$ ipython --no-banner

In [1]: import numpy as np

In [2]: import numpy.linalg as la

In [3]: np.set_printoptions(precision=3, suppress=True, linewidth=200)

In [4]: def rnd(a):
   ...:     return np.round(a, 3) + 0
   ...: 

In [5]: M = np.arange(12).reshape(3, 4) + -3

In [6]: M
Out[6]: 
array([[-3, -2, -1,  0],
       [ 1,  2,  3,  4],
       [ 5,  6,  7,  8]])

In [7]: left, sv, VT = la.svd(M)

In [8]: evecs = VT[:(sv > 1e-8).sum()]

In [9]: rng = np.random.default_rng(563)

In [10]: vec = M[1] + -1 * M[2] + rng.integers(2) * np.eye(4)[1]

In [11]: vec
Out[11]: array([-4., -4., -4., -4.])

In [12]: la.matrix_rank(np.vstack([M, vec]))
Out[12]: np.int64(2)

In [13]: rnd(np.diag(evecs.T @ evecs))
Out[13]: array([0.7, 0.3, 0.3, 0.7])

In [14]: ang = np.radians(15)

In [15]: Rm = np.eye(4)

In [16]: Rm[2, 2] = Rm[0, 0] = np.cos(ang)

In [17]: Rm[2, 0], Rm[0, 2] = -np.sin(ang), np.sin(ang)

In [18]: rnd(Rm)
Out[18]: 
array([[ 0.966,  0.   ,  0.259,  0.   ],
       [ 0.   ,  1.   ,  0.   ,  0.   ],
       [-0.259,  0.   ,  0.966,  0.   ],
       [ 0.   ,  0.   ,  0.   ,  1.   ]])

In [19]: A2 = M @ Rm.T

In [20]: np.allclose(M @ M.T, A2 @ A2.T)
Out[20]: True

In [21]: rnd(la.det(Rm)), rnd(np.trace(Rm))
Out[21]: (np.float64(1.0), np.float64(3.932))

In [22]: rnd(la.svd(M, compute_uv=False)), rnd(la.svd(A2, compute_uv=False))
Out[22]: (array([14.45 ,  3.032,  0.   ]), array([14.45 ,  3.032,  0.   ]))

In [23]: np.allclose(la.norm(M, axis=1), la.norm(A2, axis=1))
Out[23]: True

In [24]: A2 = M / np.sqrt((M ** 2).mean(axis=1, keepdims=True))

In [25]: rnd(la.norm(A2, axis=1))
Out[25]: array([2., 2., 2.])

In [26]: M - M.mean(axis=1, keepdims=True)
Out[26]: 
array([[-1.5, -0.5,  0.5,  1.5],
       [-1.5, -0.5,  0.5,  1.5],
       [-1.5, -0.5,  0.5,  1.5]])

In [27]: m1 = np.loadtxt("run4.csv", delimiter=",")

In [28]: m1
Out[28]: 
array([[ 1.5 ,  0.38,  0.06,  0.18],
       [ 2.31,  3.3 , -2.62, -4.77],
       [-1.29,  0.48,  0.48,  0.15],
       [-0.43, -0.04,  0.44,  0.53]])

In [29]: # looks like rank 3

In [30]: m1.reshape(2, -1)
Out[30]: 
array([[ 1.5 ,  0.38,  0.06,  0.18,  2.31,  3.3 , -2.62, -4.77],
       [-1.29,  0.48,  0.48,  0.15, -0.43, -0.04,  0.44,  0.53]])

In [31]: m1.reshape(-1, 2)
Out[31]: 
array([[ 1.5 ,  0.38],
       [ 0.06,  0.18],
       [ 2.31,  3.3 ],
       [-2.62, -4.77],
       [-1.29,  0.48],
       [ 0.48,  0.15],
       [-0.43, -0.04],
       [ 0.44,  0.53]])

In [32]: blk = m1.reshape(4, 2, -1)

In [33]: rnd(np.einsum("ihd,ihd->ih", blk, blk))
Out[33]: 
array([[ 2.394,  0.036],
       [16.226, 29.617],
       [ 1.894,  0.253],
       [ 0.186,  0.475]])

In [34]: np.einsum("ihd,jhd->hij", blk, blk).shape
Out[34]: (2, 4, 4)

In [35]: blk[:, 0]
Out[35]: 
array([[ 1.5 ,  0.38],
       [ 2.31,  3.3 ],
       [-1.29,  0.48],
       [-0.43, -0.04]])

In [36]: feats = np.array([[2, 2, 0, 0, 0, 0],
    ...:     [2, 2, 0, 0, 0, 0],
    ...:     [1, 0, 0, 0, 0, 0],
    ...:     [0, 0, 2, 2, 0, 0],
    ...:     [0, 0, 2, 2, 0, 0],
    ...:     [0, 0, 1, 0, 0, 0],
    ...:     [0, 0, 0, 0, 2, 2],
    ...:     [0, 0, 0, 0, 2, 2],
    ...:     [0, 0, 0, 0, 1, 0]])

In [37]: A2 = np.c_[feats[:, :4] @ np.array([[2, 2, 1, 1], [0, 2, 2, 0], [0, 1, 1, 0], [0, 2, 0, 0]]), np.array([-3, 4, -5, 2, -3, -1, 5, -1, 5])]

In [38]: A2
Out[38]: 
array([[ 4,  8,  6,  2, -3],
       [ 4,  8,  6,  2,  4],
       [ 2,  2,  1,  1, -5],
       [ 0,  6,  2,  0,  2],
       [ 0,  6,  2,  0, -3],
       [ 0,  1,  1,  0, -1],
       [ 0,  0,  0,  0,  5],
       [ 0,  0,  0,  0, -1],
       [ 0,  0,  0,  0,  5]])

In [39]: la.matrix_rank(A2)
Out[39]: np.int64(4)

In [40]: u, r1 = feats[2], feats[1]

In [41]: u @ u
Out[41]: np.int64(1)

In [42]: u @ r1
Out[42]: np.int64(2)

In [43]: pr = (u @ r1) / (u @ u) * u

In [44]: np.outer(u, r1)
Out[44]: 
array([[2, 2, 0, 0, 0, 0],
       [0, 0, 0, 0, 0, 0],
       [0, 0, 0, 0, 0, 0],
       [0, 0, 0, 0, 0, 0],
       [0, 0, 0, 0, 0, 0],
       [0, 0, 0, 0, 0, 0]])

In [45]: r1 - pr
Out[45]: array([0., 2., 0., 0., 0., 0.])
